% python3 -q
>>> import numpy as np
>>> from numpy import linalg as LA
>>> np.set_printoptions(precision=2, suppress=True, linewidth=140, sign=" ")
>>> arr = np.loadtxt("test5.csv", delimiter=",")
>>> print(arr.round(2) + 0)
[[ 1.64  0.97  0.62 -2.51 -0.1  -1.51  0.76  0.07  0.83 -0.22  3.33  0.08]
 [ 0.2  -0.55 -2.08  1.17  0.43 -1.37 -1.47  3.35 -1.16  0.34 -1.07 -0.96]
 [ 1.47  0.26 -1.42 -0.9   0.32 -2.44 -0.75  3.13 -0.41  0.14  1.63 -0.81]
 [-0.4   0.45  2.07 -0.92 -0.43  1.59  1.42 -3.46  1.1  -0.33  0.71  0.98]
 [ 1.68  0.48 -1.03 -1.43  0.24 -2.46 -0.42  2.65 -0.12  0.06  2.27 -0.66]
 [-1.35 -0.15  1.58  0.63 -0.35  2.39  0.89 -3.29  0.54 -0.18 -1.31  0.87]
 [ 1.55  0.33 -1.3  -1.08  0.3  -2.46 -0.65  2.99 -0.32  0.12  1.85 -0.77]
 [ 1.58  0.37 -1.23 -1.17  0.28 -2.47 -0.59  2.91 -0.27  0.1   1.96 -0.74]
 [ 1.53  0.32 -1.32 -1.05  0.3  -2.46 -0.67  3.02 -0.34  0.12  1.81 -0.78]
 [-1.73 -0.55  0.86  1.61 -0.21  2.43  0.29 -2.42  0.01 -0.03 -2.48  0.59]
 [ 0.37  0.78  1.96 -1.82 -0.4   0.66  1.49 -2.8   1.25 -0.36  2.01  0.83]
 [-1.57 -0.35  1.26  1.13 -0.29  2.47  0.62 -2.94  0.29 -0.11 -1.92  0.75]
 [ 0.78  0.91  1.74 -2.19 -0.35  0.08  1.41 -2.21  1.24 -0.35  2.58  0.68]
 [ 1.48  0.27 -1.4  -0.93  0.32 -2.45 -0.73  3.11 -0.4   0.14  1.67 -0.81]
 [-1.08 -0.97 -1.49  2.4   0.29  0.4  -1.28  1.63 -1.18  0.33 -2.94 -0.54]
 [ 0.85 -0.2  -1.95  0.26  0.42 -2.04 -1.25  3.56 -0.9   0.28  0.17 -0.98]
 [-1.58 -0.36  1.25  1.15 -0.29  2.47  0.6  -2.93  0.28 -0.11 -1.94  0.75]
 [-1.78 -0.86 -0.03  2.3  -0.02  2.   -0.36 -1.07 -0.53  0.13 -3.19  0.2 ]
 [-1.33 -1.   -1.18  2.52  0.22  0.85 -1.11  0.99 -1.07  0.3  -3.18 -0.37]
 [-1.65 -0.44  1.1   1.35 -0.26  2.46  0.48 -2.74  0.17 -0.08 -2.17  0.69]
 [-1.37 -0.17  1.55  0.69 -0.34  2.41  0.86 -3.26  0.52 -0.17 -1.38  0.86]
 [ 1.75  0.9   0.22 -2.39 -0.01 -1.86  0.49  0.77  0.63 -0.16  3.26 -0.12]
 [-1.76 -0.9  -0.21  2.38  0.01  1.87 -0.48 -0.79 -0.62  0.16 -3.26  0.12]
 [ 0.84  0.92  1.69 -2.24 -0.34 -0.02  1.38 -2.09  1.23 -0.35  2.66  0.66]
 [ 0.23 -0.54 -2.08  1.14  0.43 -1.4  -1.46  3.37 -1.15  0.34 -1.03 -0.96]
 [ 0.6   0.86  1.85 -2.04 -0.37  0.34  1.45 -2.48  1.25 -0.36  2.35  0.75]
 [ 1.33  0.14 -1.59 -0.61  0.35 -2.39 -0.9   3.31 -0.55  0.18  1.27 -0.87]
 [ 1.49  0.28 -1.39 -0.95  0.31 -2.45 -0.72  3.09 -0.39  0.14  1.7  -0.8 ]
 [ 1.49  1.    0.93 -2.54 -0.17 -1.17  0.96 -0.51  0.97 -0.26  3.29  0.24]
 [ 1.8   0.75 -0.35 -2.06  0.1  -2.23  0.09  1.68  0.31 -0.06  2.96 -0.38]
 [-1.58 -0.36  1.24  1.16 -0.28  2.47  0.6  -2.92  0.28 -0.1  -1.95  0.75]
 [-1.72 -0.93 -0.36  2.44  0.04  1.74 -0.59 -0.53 -0.7   0.18 -3.3   0.05]
 [ 1.79  0.85  0.   -2.28  0.03 -2.02  0.34  1.12  0.51 -0.12  3.18 -0.21]
 [-1.47 -1.   -0.97  2.54  0.17  1.13 -0.98  0.58 -0.99  0.27 -3.28 -0.26]
 [-1.79 -0.84  0.04  2.26 -0.04  2.04 -0.31 -1.18 -0.49  0.12 -3.16  0.23]
 [ 1.76  0.6  -0.75 -1.72  0.19 -2.4  -0.21  2.27  0.06  0.01  2.6  -0.55]
 [-1.76 -0.6   0.74  1.73 -0.18  2.39  0.2  -2.25 -0.07 -0.01 -2.61  0.54]
 [ 1.73  0.56 -0.84 -1.63  0.2  -2.42 -0.28  2.4   0.    0.03  2.49 -0.59]
 [-0.52 -0.83 -1.89  1.96  0.38 -0.46 -1.47  2.61 -1.26  0.36 -2.22 -0.79]]
>>> cov = np.cov(arr, rowvar=False)
>>> cov.shape
(12, 12)
>>> np.round(LA.eigvalsh(cov)[::-1], 2) + 0
array([ 16.54,   9.  ,   0.  ,   0.  ,   0.  ,   0.  ,   0.  ,   0.  ,   0.  ,   0.  ,   0.  ,   0.  ])
>>> np.polyfit(arr[:, 5], arr[:, 7], 1)
array([-1.08,  0.05])
>>> print(round(np.corrcoef(arr[:, 5], arr[:, 7])[0, 1], 2))
-0.86
